% python3 -q
>>> import numpy as np
>>> import numpy.linalg as la
>>> np.set_printoptions(precision=2, suppress=True, linewidth=140, floatmode="fixed")
>>> rng = np.random.default_rng(4197)
>>> theta = np.sort(rng.uniform(-2, 2, 22))
>>> data = np.c_[theta, theta ** 2, theta ** 3] @ np.array([[-3, 1, 3, -2, -2, 3], [2, 1, 3, 1, 1, 0], [2, 1, 1, 2, 1, -2]])
>>> data.round(2) + 0
array([[-0.65, -5.04, -1.70, -6.10,  0.62,  7.77],
       [ 2.96, -1.67, -1.02,  0.11,  2.11,  0.22],
       [ 2.64, -0.67, -0.99,  1.22,  1.72, -1.38],
       [ 2.02, -0.44, -0.93,  1.10,  1.30, -1.35],
       [ 1.21, -0.27, -0.73,  0.74,  0.78, -0.96],
       [ 1.11, -0.25, -0.69,  0.68,  0.72, -0.90],
       [ 0.29, -0.08, -0.25,  0.19,  0.19, -0.27],
       [-0.17,  0.06,  0.19, -0.12, -0.12,  0.18],
       [-0.27,  0.11,  0.32, -0.18, -0.19,  0.29],
       [-0.36,  0.15,  0.45, -0.24, -0.24,  0.39],
       [-0.41,  0.19,  0.55, -0.28, -0.29,  0.46],
       [-0.68,  0.44,  1.26, -0.47, -0.50,  0.88],
       [-0.76,  0.66,  1.84, -0.52, -0.59,  1.10],
       [ 0.99,  2.99,  6.98,  0.99,  0.00,  1.00],
       [ 6.79,  7.15, 14.67,  6.04,  2.64, -2.28],
       [ 6.86,  7.19, 14.75,  6.09,  2.68, -2.32],
       [ 8.06,  7.97, 16.09,  7.16,  3.24, -3.10],
       [ 8.51,  8.26, 16.58,  7.55,  3.46, -3.39],
       [11.95, 10.39, 20.15, 10.59,  5.09, -5.71],
       [14.18, 11.73, 22.36, 12.58,  6.16, -7.27],
       [15.44, 12.49, 23.58, 13.71,  6.77, -8.16],
       [16.87, 13.34, 24.94, 14.99,  7.46, -9.19]])
>>> [round(float(x), 2) for x in la.svd(data, compute_uv=False)[:3]]
[79.74, 11.18, 7.94]
>>> np.round(la.norm(data, 2) / la.norm(data), 2)
np.float64(0.99)
>>> la.cond(data) > 100
np.True_
>>> X = np.load("layer6.npy")
>>> X
array([[ 1,  0,  0,  0,  0,  0,  0],
       [-2,  1,  0,  0,  0,  0,  0],
       [-5,  4,  1,  0,  0,  0,  0],
       [-1,  3, -2,  1,  0,  0,  0],
       [-4, -1,  0,  3,  1,  0,  0],
       [-4,  3,  2,  2,  4,  1,  0],
       [-5,  2,  5,  4,  2,  1,  1]])
>>> x = np.array([0, 3, -2, -3, -1, 2, 0])
>>> X @ np.eye(7)[4]
array([0.00, 0.00, 0.00, 0.00, 1.00, 4.00, 2.00])
>>> np.einsum("ij,j->i", X, x)
array([  0,   3,  10,  10, -13,  -3, -16])
>>> X @ np.ones(7)
array([ 1.00, -1.00,  0.00,  1.00, -1.00,  8.00, 10.00])
>>> np.prod(np.diag(X)), np.round(la.det(X), 2)
(np.int64(1), np.float64(1.0))
>>> X @ X
array([[  1,   0,   0,   0,   0,   0,   0],
       [ -4,   1,   0,   0,   0,   0,   0],
       [-18,   8,   1,   0,   0,   0,   0],
       [  2,  -2,  -4,   1,   0,   0,   0],
       [ -9,   7,  -6,   6,   1,   0,   0],
       [-42,  16,   0,  16,   8,   1,   0],
       [-55,  37,   4,  16,   8,   2,   1]])
>>> Uu, sig, vt = la.svd(X)
>>> sig.round(2) + 0
array([12.75,  5.26,  3.58,  2.98,  2.01,  0.16,  0.00])
>>> np.argmax(sig[:-1] / (sig[1:] + 1e-6)) + 1
np.int64(6)
>>> out = Uu[:, :6] @ np.diag(sig[:6]) @ vt[:6]
>>> round(la.norm(X - out) / la.norm(X), 2)
np.float64(0.0)
>>> out.round(2) + 0
array([[ 1.00,  0.00,  0.00,  0.00,  0.00,  0.00,  0.00],
       [-2.00,  1.00,  0.00,  0.00,  0.00,  0.00,  0.00],
       [-5.00,  4.00,  1.00,  0.00,  0.00,  0.00,  0.00],
       [-1.00,  3.00, -2.00,  1.00,  0.00,  0.00,  0.00],
       [-4.00, -1.00,  0.00,  3.00,  1.00,  0.00,  0.00],
       [-4.00,  3.00,  2.00,  2.00,  4.00,  1.00,  0.00],
       [-5.00,  2.00,  5.00,  4.00,  2.00,  1.00,  1.00]])
>>> labels = rng.permutation(7)
>>> labels
array([5, 3, 6, 4, 1, 0, 2])
>>> out = X[labels][:, labels]
>>> np.diag(out)
array([1, 1, 1, 1, 1, 1, 1])
>>> out
array([[ 1,  2,  0,  4,  3, -4,  2],
       [ 0,  1,  0,  0,  3, -1, -2],
       [ 1,  4,  1,  2,  2, -5,  5],
       [ 0,  3,  0,  1, -1, -4,  0],
       [ 0,  0,  0,  0,  1, -2,  0],
       [ 0,  0,  0,  0,  0,  1,  0],
       [ 0,  0,  0,  0,  4, -5,  1]])
>>> round(la.det(out), 2), round(la.det(X[labels]), 2)
(np.float64(1.0), np.float64(1.0))
>>> np.allclose(out @ out.T, out.T @ out)
False
>>> assert out == out.T
Traceback (most recent call last):
  File "<python-input-31>", line 1, in <module>
    assert out == out.T
           ^^^^^^^^^^^^
ValueError: The truth value of an array with more than one element is ambiguous. Use a.any() or a.all()
>>> out @ out
array([[  1,  16,   0,   8,  16, -42,   0],
       [  0,   1,   0,   0,  -2,   2,  -4],
       [  2,  16,   1,   8,  37, -55,   4],
       [  0,   6,   0,   1,   7,  -9,  -6],
       [  0,   0,   0,   0,   1,  -4,   0],
       [  0,   0,   0,   0,   0,   1,   0],
       [  0,   0,   0,   0,   8, -18,   1]])
>>> round(float(la.det(out)), 2)
1.0
>>> A = np.load("x.npy")
>>> A
array([[0, 3, 3, 3, 3, 0, 3, 0],
       [0, 0, 4, 1, 2, 2, 2, 2],
       [0, 0, 0, 4, 2, 2, 1, 1],
       [0, 0, 0, 0, 4, 1, 3, 5],
       [0, 0, 0, 0, 0, 4, 0, 1],
       [0, 0, 0, 0, 0, 0, 3, 5],
       [0, 0, 0, 0, 0, 0, 0, 3],
       [0, 0, 0, 0, 0, 0, 0, 0]])
>>> np.prod(np.diag(A)), round(la.det(A), 2)
(np.int64(0), np.float64(0.0))
>>> la.matrix_rank(A - A[0, 0] * np.eye(8))
np.int64(7)
>>> [int(la.matrix_rank(la.matrix_power(A, p))) for p in range(1, 9)]
[7, 6, 5, 4, 3, 2, 1, 0]
>>> m1 = np.loadtxt("m.csv", delimiter=",")
>>> m1
array([[ 0.55, -0.15, -0.43,  0.20],
       [-0.15,  0.95, -0.14,  0.07],
       [-0.43, -0.14,  0.59,  0.20],
       [ 0.20,  0.07,  0.20,  0.91]])
>>> x = np.array([2, -1, 1, 2])
>>> m1 @ np.eye(4)[3]
array([0.20, 0.07, 0.20, 0.91])
>>> (m1 * x).sum(axis=1)
array([ 1.24, -1.25,  0.27,  2.35])
